$ python3 -q
>>> import numpy as np
>>> from numpy import linalg as LA
>>> np.set_printoptions(suppress=True, linewidth=200)
>>> rd = lambda a: np.round(a, 2) + 0
>>> W2 = np.sign(np.array([[7, -7, 3], [-2, -7, 7], [-7, -4, 1]]))
>>> out = (np.tril(W2, -1) + np.eye(3)) @ (np.triu(W2, 1) + np.eye(3))
>>> evals = np.array([-1, -3, 1])
>>> feats = np.rint(out * evals @ LA.inv(out)) + 0
>>> feats
array([[ 1.,  2.,  0.],
       [ 4., -1.,  4.],
       [-4., -2., -3.]])
>>> out = LA.inv(feats)
>>> rd(LA.det(feats) * out)
array([[ 11.,   6.,   8.],
       [ -4.,  -3.,  -4.],
       [-12.,  -6.,  -9.]])
>>> feats @ out
array([[1., 0., 0.],
       [0., 1., 0.],
       [0., 0., 1.]])
>>> rd(LA.det(feats) * LA.det(out))
np.float64(1.0)
>>> rd(LA.cond(feats))
np.float64(57.98)
>>> def softmax(z):
...     e = np.exp(z - z.max(axis=-1, keepdims=True))
...     return e / e.sum(axis=-1, keepdims=True)
... 
>>> rd(softmax(10 * feats[0]))
array([0., 1., 0.])
>>> scores = feats @ feats.T / np.sqrt(3)
>>> rd(softmax(scores + np.triu(np.full(scores.shape, -np.inf), 1)))
array([[1., 0., 0.],
       [0., 1., 0.],
       [0., 0., 1.]])
>>> rd(LA.eigvals(feats).sum().real)
np.float64(-3.0)
>>> np.einsum("ij,ji->", feats, feats)
np.float64(11.0)
>>> np.einsum("ii->", feats)
np.float64(-3.0)
>>> np.trace(feats)
np.float64(-3.0)
>>> feats @ feats
array([[  9.,   0.,   8.],
       [-16.,   1., -16.],
       [  0.,   0.,   1.]])
>>> rd(LA.det(feats))
np.float64(3.0)
>>> rd(np.abs(LA.eigvals(feats)).max())
np.float64(3.0)
>>> np.allclose(feats @ feats.T, feats.T @ feats)
False
>>> W = np.array([[-1, -2, 0, 1, -3], [1, -1, 2, -1, 2], [3, 0, -2, -1, -1]])
>>> b = np.array([5, 4, 3, 3, 0])
>>> act = np.maximum(feats @ W + b, 0)
>>> LA.matrix_rank(act)
np.int64(3)
>>> rd((act > 0).mean(axis=0))
array([0.67, 0.33, 0.67, 1.  , 0.67])
>>> (act > 0).astype(int)
array([[1, 0, 1, 1, 1],
       [1, 0, 0, 1, 0],
       [0, 1, 1, 1, 1]])
>>> act
array([[ 6.,  0.,  7.,  2.,  1.],
       [12.,  0.,  0.,  4.,  0.],
       [ 0., 14.,  5.,  4., 11.]])
>>> W2 = np.array([[0, 2], [0, 1], [1, 0], [0, 0], [0, 0]])
>>> (act @ W2).round(6).argmax(axis=1)
array([1, 1, 1])
>>> W @ W2
array([[ 0, -4],
       [ 2,  1],
       [-2,  6]])
>>> data = np.load("case2.npy")
>>> data
array([[-1.8 ,  5.41, -0.9 ],
       [ 0.2 , -0.59, -0.7 ],
       [ 0.9 , -2.61, -0.7 ],
       [-0.8 ,  2.35, -0.7 ],
       [ 0.8 , -2.41, -1.5 ],
       [-0.7 ,  1.98, -0.4 ],
       [-1.8 ,  5.44,  0.6 ],
       [-1.1 ,  3.32, -0.2 ],
       [-1.3 ,  3.9 ,  0.  ],
       [ 0.1 , -0.31,  0.8 ],
       [ 0.9 , -2.65,  1.5 ],
       [-1.6 ,  4.89, -0.9 ],
       [-1.5 ,  4.48,  0.5 ],
       [-1.3 ,  3.91,  0.  ]])
>>> hat = data @ LA.solve(data.T @ data, data.T)
>>> rd(LA.eigvalsh(hat))
array([0., 0., 0., 0., 0., 0., 0., 0., 0., 0., 0., 1., 1., 1.])
>>> rd(np.diag(hat))
array([0.23, 0.06, 0.33, 0.14, 0.31, 0.41, 0.27, 0.07, 0.09, 0.07, 0.33, 0.41, 0.17, 0.09])
>>> rd(np.trace(hat))
np.float64(3.0)
>>> z = data[:, 2] > np.median(data[:, 2])
>>> u = data[z].mean(axis=0) - data[~z].mean(axis=0)
>>> rd(u)
array([-0.43,  1.3 ,  1.29])
>>> ((data - data.mean(axis=0)) @ u > 0).astype(int)
array([1, 0, 0, 0, 0, 0, 1, 1, 1, 0, 0, 1, 1, 1])
>>> z.astype(int)
array([0, 0, 0, 0, 0, 0, 1, 1, 1, 1, 1, 0, 1, 1])
>>> cen = (data - data.mean(axis=0)) / data.std(axis=0)
>>> rd(cen.std(axis=0))
array([1., 1., 1.])
>>> b = LA.lstsq(np.delete(cen, 2, axis=1), cen[:, 2])[0]
>>> np.abs(b).argmax()
np.int64(0)
>>> rd(1 - np.var(cen[:, 2] - np.delete(cen, 2, axis=1) @ b))
np.float64(0.0)
>>> left, s, VT = LA.svd(data)
>>> np.argmax(s[:-1] / (s[1:] + 1e-6)) + 1
np.int64(2)
>>> out = left[:, :2] @ np.diag(s[:2]) @ VT[:2]
>>> LA.matrix_rank(data, rtol=0.05)
np.int64(2)
>>> LA.matrix_rank(out)
np.int64(2)
>>> ang = np.radians(87)
>>> R = np.eye(3)
>>> R[1, 1] = R[0, 0] = np.cos(ang)
>>> R[1, 0], R[0, 1] = -np.sin(ang), np.sin(ang)
>>> rd(R)
array([[ 0.05,  1.  ,  0.  ],
       [-1.  ,  0.05,  0.  ],
       [ 0.  ,  0.  ,  1.  ]])
>>> out = data @ R.T
>>> np.allclose(data @ data.T, out @ out.T)
True
>>> rd(LA.svd(data, compute_uv=False)), rd(LA.svd(out, compute_uv=False))
(array([13.91,  2.98,  0.06]), array([13.91,  2.98,  0.06]))
